$ python3 -q
>>> import numpy as np
>>> import numpy.linalg as la
>>> np.set_printoptions(precision=2, suppress=True, linewidth=160, floatmode="fixed")
>>> F = np.load("arr.npy")
>>> F
array([[ 1, -1,  1, -1,  1, -1,  1, -1],
       [ 1,  1,  1,  1,  1,  1,  1,  1],
       [ 1,  1,  1,  1, -1, -1, -1, -1],
       [ 1,  1, -1, -1,  1,  1, -1, -1],
       [ 1, -1, -1,  1,  1, -1, -1,  1],
       [ 1, -1, -1,  1, -1,  1,  1, -1],
       [ 1,  1, -1, -1, -1, -1,  1,  1],
       [ 1, -1,  1, -1, -1,  1, -1,  1]])
>>> rng = np.random.default_rng(161011)
>>> labels = rng.permutation(8)
>>> out = F[:, labels] * rng.choice([-1, 1], 8)
>>> out
array([[-1,  1, -1, -1, -1,  1,  1, -1],
       [-1,  1, -1,  1, -1, -1, -1,  1],
       [-1, -1, -1,  1,  1,  1,  1,  1],
       [ 1,  1, -1,  1,  1, -1,  1, -1],
       [ 1,  1, -1, -1,  1,  1, -1,  1],
       [ 1, -1, -1, -1, -1, -1,  1,  1],
       [ 1, -1, -1,  1, -1,  1, -1, -1],
       [-1, -1, -1, -1,  1, -1, -1, -1]])
>>> U, _, vt = la.svd(F.T @ out)
>>> labels
array([2, 4, 0, 1, 6, 5, 7, 3])
>>> U @ vt
array([[ 0.00,  0.00, -1.00,  0.00,  0.00,  0.00,  0.00,  0.00],
       [ 0.00,  0.00,  0.00,  1.00,  0.00,  0.00,  0.00,  0.00],
       [-1.00,  0.00,  0.00,  0.00,  0.00,  0.00,  0.00,  0.00],
       [ 0.00,  0.00,  0.00,  0.00,  0.00,  0.00,  0.00,  1.00],
       [ 0.00,  1.00,  0.00,  0.00,  0.00,  0.00,  0.00,  0.00],
       [ 0.00,  0.00,  0.00,  0.00,  0.00, -1.00,  0.00,  0.00],
       [ 0.00,  0.00,  0.00,  0.00, -1.00,  0.00,  0.00,  0.00],
       [ 0.00,  0.00,  0.00,  0.00,  0.00,  0.00, -1.00,  0.00]])
>>> q, Rm = la.qr(F)
>>> np.trace(q @ q.T)
np.float64(8.0)
>>> np.abs(np.diag(Rm))
array([2.83, 2.83, 2.83, 2.83, 2.83, 2.83, 2.83, 2.83])
>>> round(abs(Rm[0, 0]), 2), np.round(la.norm(F[:, 0]), 2)
(np.float64(2.83), np.float64(2.83))
>>> np.round(q.T @ q, 2) + 0
array([[1.00, 0.00, 0.00, 0.00, 0.00, 0.00, 0.00, 0.00],
       [0.00, 1.00, 0.00, 0.00, 0.00, 0.00, 0.00, 0.00],
       [0.00, 0.00, 1.00, 0.00, 0.00, 0.00, 0.00, 0.00],
       [0.00, 0.00, 0.00, 1.00, 0.00, 0.00, 0.00, 0.00],
       [0.00, 0.00, 0.00, 0.00, 1.00, 0.00, 0.00, 0.00],
       [0.00, 0.00, 0.00, 0.00, 0.00, 1.00, 0.00, 0.00],
       [0.00, 0.00, 0.00, 0.00, 0.00, 0.00, 1.00, 0.00],
       [0.00, 0.00, 0.00, 0.00, 0.00, 0.00, 0.00, 1.00]])
>>> Rm.round(2) + 0
array([[-2.83,  0.00,  0.00,  0.00,  0.00,  0.00,  0.00,  0.00],
       [ 0.00, -2.83,  0.00,  0.00,  0.00,  0.00,  0.00,  0.00],
       [ 0.00,  0.00, -2.83,  0.00,  0.00,  0.00,  0.00,  0.00],
       [ 0.00,  0.00,  0.00,  2.83,  0.00,  0.00,  0.00,  0.00],
       [ 0.00,  0.00,  0.00,  0.00, -2.83,  0.00,  0.00,  0.00],
       [ 0.00,  0.00,  0.00,  0.00,  0.00, -2.83,  0.00,  0.00],
       [ 0.00,  0.00,  0.00,  0.00,  0.00,  0.00,  2.83,  0.00],
       [ 0.00,  0.00,  0.00,  0.00,  0.00,  0.00,  0.00,  2.83]])
>>> q.shape, Rm.shape
((8, 8), (8, 8))
>>> q
array([[-0.35,  0.35, -0.35, -0.35, -0.35,  0.35,  0.35, -0.35],
       [-0.35, -0.35, -0.35,  0.35, -0.35, -0.35,  0.35,  0.35],
       [-0.35, -0.35, -0.35,  0.35,  0.35,  0.35, -0.35, -0.35],
       [-0.35, -0.35,  0.35, -0.35, -0.35, -0.35, -0.35, -0.35],
       [-0.35,  0.35,  0.35,  0.35, -0.35,  0.35, -0.35,  0.35],
       [-0.35,  0.35,  0.35,  0.35,  0.35, -0.35,  0.35, -0.35],
       [-0.35, -0.35,  0.35, -0.35,  0.35,  0.35,  0.35,  0.35],
       [-0.35,  0.35, -0.35, -0.35,  0.35, -0.35, -0.35,  0.35]])
>>> np.allclose(Rm.T @ Rm, F.T @ F)
True
>>> F.T @ F
array([[8, 0, 0, 0, 0, 0, 0, 0],
       [0, 8, 0, 0, 0, 0, 0, 0],
       [0, 0, 8, 0, 0, 0, 0, 0],
       [0, 0, 0, 8, 0, 0, 0, 0],
       [0, 0, 0, 0, 8, 0, 0, 0],
       [0, 0, 0, 0, 0, 8, 0, 0],
       [0, 0, 0, 0, 0, 0, 8, 0],
       [0, 0, 0, 0, 0, 0, 0, 8]])
>>> F @ F.T
array([[8, 0, 0, 0, 0, 0, 0, 0],
       [0, 8, 0, 0, 0, 0, 0, 0],
       [0, 0, 8, 0, 0, 0, 0, 0],
       [0, 0, 0, 8, 0, 0, 0, 0],
       [0, 0, 0, 0, 8, 0, 0, 0],
       [0, 0, 0, 0, 0, 8, 0, 0],
       [0, 0, 0, 0, 0, 0, 8, 0],
       [0, 0, 0, 0, 0, 0, 0, 8]])
>>> feats = np.loadtxt("mat.csv", delimiter=",")
>>> feats
array([[0.40, 0.00, 0.00, 0.20, 0.20, 0.00, 0.00, 0.20, 0.00, 0.00, 0.00],
       [0.00, 0.25, 0.00, 0.00, 0.00, 0.00, 0.25, 0.00, 0.25, 0.00, 0.25],
       [0.00, 0.00, 0.25, 0.00, 0.25, 0.00, 0.00, 0.25, 0.00, 0.25, 0.00],
       [0.00, 0.33, 0.33, 0.33, 0.00, 0.00, 0.00, 0.00, 0.00, 0.00, 0.00],
       [0.20, 0.20, 0.20, 0.00, 0.20, 0.00, 0.00, 0.20, 0.00, 0.00, 0.00],
       [0.00, 0.00, 0.00, 0.00, 0.00, 0.33, 0.00, 0.33, 0.00, 0.33, 0.00],
       [0.00, 0.00, 0.17, 0.17, 0.17, 0.00, 0.17, 0.00, 0.17, 0.17, 0.00],
       [0.00, 0.00, 0.25, 0.00, 0.25, 0.00, 0.00, 0.50, 0.00, 0.00, 0.00],
       [0.00, 0.00, 0.17, 0.17, 0.00, 0.17, 0.17, 0.17, 0.17, 0.00, 0.00],
       [0.00, 0.33, 0.00, 0.00, 0.00, 0.00, 0.00, 0.00, 0.00, 0.67, 0.00],
       [0.00, 0.17, 0.00, 0.17, 0.17, 0.17, 0.00, 0.00, 0.00, 0.17, 0.17]])
>>> # column 8 repeats column 6
>>> round(float(np.abs(la.eigvals(feats)).max()), 2)
1.0
>>> (feats - feats.T) / 2
array([[ 0.00,  0.00,  0.00,  0.10,  0.00,  0.00,  0.00,  0.10,  0.00,  0.00,  0.00],
       [ 0.00,  0.00,  0.00, -0.17, -0.10,  0.00,  0.12,  0.00,  0.12, -0.17,  0.04],
       [ 0.00,  0.00,  0.00, -0.17,  0.02,  0.00, -0.08,  0.00, -0.08,  0.12,  0.00],
       [-0.10,  0.17,  0.17,  0.00,  0.00,  0.00, -0.08,  0.00, -0.08,  0.00, -0.08],
       [ 0.00,  0.10, -0.02,  0.00,  0.00,  0.00, -0.08, -0.02,  0.00,  0.00, -0.08],
       [ 0.00,  0.00,  0.00,  0.00,  0.00,  0.00,  0.00,  0.17, -0.08,  0.17, -0.08],
       [ 0.00, -0.12,  0.08,  0.08,  0.08,  0.00,  0.00,  0.00,  0.00,  0.08,  0.00],
       [-0.10,  0.00,  0.00,  0.00,  0.02, -0.17,  0.00,  0.00, -0.08,  0.00,  0.00],
       [ 0.00, -0.12,  0.08,  0.08,  0.00,  0.08,  0.00,  0.08,  0.00,  0.00,  0.00],
       [ 0.00,  0.17, -0.12,  0.00,  0.00, -0.17, -0.08,  0.00,  0.00,  0.00, -0.08],
       [ 0.00, -0.04,  0.00,  0.08,  0.08,  0.08,  0.00,  0.00,  0.00,  0.08,  0.00]])
>>> np.allclose(feats, feats.T)
False
>>> np.round(la.det(feats), 2)
np.float64(0.0)
>>> np.allclose(feats @ feats.T, feats.T @ feats)
False
>>> u = np.array([-2, 2])
>>> np.array([np.convolve(row, u, "same") for row in feats])
array([[-0.80,  0.80,  0.00, -0.40,  0.00,  0.40,  0.00, -0.40,  0.40,  0.00,  0.00],
       [ 0.00, -0.50,  0.50,  0.00,  0.00,  0.00, -0.50,  0.50, -0.50,  0.50, -0.50],
       [ 0.00,  0.00, -0.50,  0.50, -0.50,  0.50,  0.00, -0.50,  0.50, -0.50,  0.50],
       [ 0.00, -0.67,  0.00,  0.00,  0.67,  0.00,  0.00,  0.00,  0.00,  0.00,  0.00],
       [-0.40,  0.00,  0.00,  0.40, -0.40,  0.40,  0.00, -0.40,  0.40,  0.00,  0.00],
       [ 0.00,  0.00,  0.00,  0.00,  0.00, -0.67,  0.67, -0.67,  0.67, -0.67,  0.67],
       [ 0.00,  0.00, -0.33,  0.00,  0.00,  0.33, -0.33,  0.33, -0.33,  0.00,  0.33],
       [ 0.00,  0.00, -0.50,  0.50, -0.50,  0.50,  0.00, -1.00,  1.00,  0.00,  0.00],
       [ 0.00,  0.00, -0.33,  0.00,  0.33, -0.33,  0.00,  0.00,  0.00,  0.33,  0.00],
       [ 0.00, -0.67,  0.67,  0.00,  0.00,  0.00,  0.00,  0.00,  0.00, -1.33,  1.33],
       [ 0.00, -0.33,  0.33, -0.33,  0.00,  0.00,  0.33,  0.00,  0.00, -0.33,  0.00]])
>>> np.cross(feats[9, :3], feats[4, :3])
array([ 0.07,  0.00, -0.07])
>>> np.convolve(feats[9], u)
array([ 0.00, -0.67,  0.67,  0.00,  0.00,  0.00,  0.00,  0.00,  0.00, -1.33,  1.33,  0.00])
